$ ipython --no-banner

In [1]: import numpy as np

In [2]: np.set_printoptions(precision=3, suppress=True, linewidth=140)

In [3]: def rd(a):
   ...:     return np.round(a, 3) + 0
   ...: 

In [4]: J = np.load("test4.npy")

In [5]: rd(J)
Out[5]: 
array([[-0.095, -1.026, -0.523, -0.651,  0.218,  0.768],
       [-1.026,  0.183,  0.47 ,  0.847, -0.162, -0.186],
       [-0.523,  0.47 ,  0.583, -0.662, -1.136, -0.145],
       [-0.651,  0.847, -0.662,  0.32 ,  0.649, -0.043],
       [ 0.218, -0.162, -1.136,  0.649, -0.138, -0.909],
       [ 0.768, -0.186, -0.145, -0.043, -0.909, -0.854]])

In [6]: rd(np.linalg.eigvalsh(J).min())
Out[6]: np.float64(-2.0)

In [7]: np.all(np.linalg.eigvalsh(J) > 0)
Out[7]: np.False_

In [8]: w, V = np.linalg.eigh(J)

In [9]: x0 = np.array([1, 2, 2, -3, -3, 1])

In [10]: rd(np.linalg.eigvalsh(J[1:, 1:]))
Out[10]: array([-1.787, -1.   , -0.124,  1.005,  2.   ])

In [11]: rd(x0 @ J @ x0)
Out[11]: np.float64(34.883)

In [12]: rank = np.linalg.matrix_rank(J)

In [13]: rank
Out[13]: np.int64(5)

In [14]: null = np.linalg.svd(J)[2][rank:].T

In [15]: rd(J @ null)
Out[15]: 
array([[0.],
       [0.],
       [0.],
       [0.],
       [0.],
       [0.]])

In [16]: rd(null[:, 0] / null[np.abs(null[:, 0]).round(6).argmax(), 0])
Out[16]: array([ 0.352,  0.345, -0.34 ,  0.628, -0.688,  1.   ])

In [17]: np.linalg.matrix_rank(J.T @ J), np.linalg.matrix_rank(J @ J.T)
Out[17]: (np.int64(5), np.int64(5))

In [18]: null.shape
Out[18]: (6, 1)

In [19]: [int(np.linalg.matrix_rank(J[:i])) for i in range(1, len(J) + 1)]
Out[19]: [1, 2, 3, 4, 5, 5]

In [20]: U, sv, VT = np.linalg.svd(J)

In [21]: V = VT[:(sv > 1e-8).sum()]

In [22]: rng = np.random.default_rng(37)

In [23]: x0 = J[1] + -3 * J[4] + rng.integers(2) * np.eye(6)[5]

In [24]: rd(x0)
Out[24]: array([-1.679,  0.669,  3.877, -1.101,  0.252,  2.541])

In [25]: rd(np.linalg.norm(x0 - V.T @ V @ x0))
Out[25]: np.float64(0.0)

In [26]: np.abs(np.diag(np.linalg.qr(J)[1])) > 1e-9
Out[26]: array([ True,  True,  True,  True,  True, False])

In [27]: np.linalg.lstsq(J[:-1].T, J[-1])[2]
Out[27]: np.int32(5)

In [28]: np.unique(J.round(6), axis=0).shape
Out[28]: (6, 6)

In [29]: np.allclose(J[:-1].T @ np.linalg.lstsq(J[:-1].T, J[-1])[0], J[-1])
Out[29]: True

In [30]: A = np.loadtxt("mat.csv", delimiter=",")

In [31]: A
Out[31]: 
array([[ -1.,   3.,  -2.,  -2.,  -3.,  -1.,  -3.],
       [ -2.,   2.,  -3.,  -4.,  -5.,  -3.,  -4.],
       [ -5.,  -1.,  -4.,  -5.,  -6.,  -4.,  -6.],
       [ -2.,   2.,  -7.,  -3.,  -8.,  -3.,  -5.],
       [  0.,  -1.,  -8.,  -4.,  -8.,  -6.,  -7.],
       [  1.,   0.,  -6.,  -2., -10.,  -7.,  -7.],
       [ -1.,   0.,  -7.,  -5., -10.,  -5.,  -8.],
       [  1.,   2.,  -6.,  -6., -12.,  -7.,  -9.],
       [ -2.,   4.,  -3.,  -6., -13.,  -4., -10.],
       [ -3.,   4.,  -3.,  -9., -13.,  -1.,  -9.],
       [ -4.,   4.,  -6.,  -9., -16.,  -4.,  -9.],
       [ -2.,   3.,  -4., -12., -19.,  -6.,  -7.],
       [ -3.,   1.,  -6., -10., -17.,  -3.,  -6.],
       [ -5.,  -2.,  -9., -11., -18.,   0.,  -7.],
       [ -5.,  -4., -12., -10., -21.,   2.,  -6.],
       [ -6.,  -4., -14.,  -8., -18.,   1.,  -7.],
       [ -5.,  -5., -14.,  -7., -16.,   2.,  -9.]])

In [32]: dist = np.linalg.norm(A[:, None] - A[None], axis=-1)

In [33]: (dist + 1e9 * np.eye(17)).round(6).argmin(axis=1)
Out[33]: array([ 1,  0,  1,  6,  6,  4,  4,  6,  9,  8, 12, 12, 10, 14, 15, 16, 15])

In [34]: dist.mean(axis=1).argmax()
Out[34]: np.int64(14)

In [35]: dist[9].round(6).argsort(kind="stable")[:4]
Out[35]: array([ 9,  8, 10, 12])

In [36]: idx = A[:, 0] > np.median(A[:, 0])

In [37]: f = A[idx].mean(axis=0) - A[~idx].mean(axis=0)

In [38]: rd((((A - A.mean(axis=0)) @ f > 0) == idx).mean())
Out[38]: np.float64(0.765)

In [39]: ((A - A.mean(axis=0)) @ f > 0).astype(int)
Out[39]: array([1, 1, 1, 1, 1, 1, 1, 1, 1, 0, 0, 0, 0, 0, 0, 0, 0])

In [40]: other = np.c_[A[:, :6] @ np.array([[3, -4, 0, 4, 2, 3],
    ...:     [-5, 3, 1, 2, 2, 0],
    ...:     [3, 4, -1, 0, 2, -2],
    ...:     [2, 2, 4, -1, 3, -2],
    ...:     [4, 3, 3, -1, -2, 0],
    ...:     [-2, -5, 5, -4, -4, 1]]), np.array([0, 0, -1, -1, 2, 0, 2, -3, -2, 1, 3, 3, 0, 3, 0, 3, -1])]

In [41]: other
Out[41]: 
array([[ -38.,   -3.,  -17.,   11.,    4.,    4.,    0.],
       [ -47.,   -6.,  -41.,   17.,    4.,    5.,    0.],
       [ -48.,   -7.,  -55.,    5.,   -7.,   -1.,   -1.],
       [ -69.,  -29.,  -42.,   19.,    5.,   11.,   -1.],
       [ -47.,  -37.,  -63.,   34.,   10.,   18.,    2.],
       [ -45.,  -27.,  -67.,   44.,   32.,   12.,    0.],
       [ -64.,  -39.,  -68.,   31.,    9.,   16.,    2.],
       [ -71.,  -35.,  -87.,   54.,   28.,   20.,   -3.],
       [ -91.,  -23.,  -76.,   35.,   22.,    8.,   -2.],
       [-106.,  -40.,  -73.,   22.,   -1.,   14.,    1.],
       [-124.,  -42.,  -94.,   33.,    9.,   14.,    3.],
       [-121.,  -50., -128.,   53.,   20.,   20.,    3.],
       [-114.,  -65.,  -99.,   29.,    0.,   20.,    0.],
       [-126.,  -98.,  -91.,    5.,  -29.,   25.,    3.],
       [-139., -133.,  -85.,   -5.,  -38.,   31.,    0.],
       [-130., -119.,  -71.,  -10.,  -40.,   27.,    3.],
       [-114., -123.,  -57.,  -15.,  -45.,   29.,   -1.]])

In [42]: rd(np.linalg.lstsq(A, other[:, 0])[0])
Out[42]: array([ 3., -5.,  3.,  2.,  4., -2.,  0.])

In [43]: np.linalg.matrix_rank(other)
Out[43]: np.int64(7)

In [44]: np.linalg.matrix_rank(np.c_[A, other])
Out[44]: np.int64(8)

In [45]: rd(np.linalg.norm(other - A @ np.linalg.lstsq(A, other)[0], axis=0))
Out[45]: array([0.   , 0.   , 0.   , 0.   , 0.   , 0.   , 6.323])
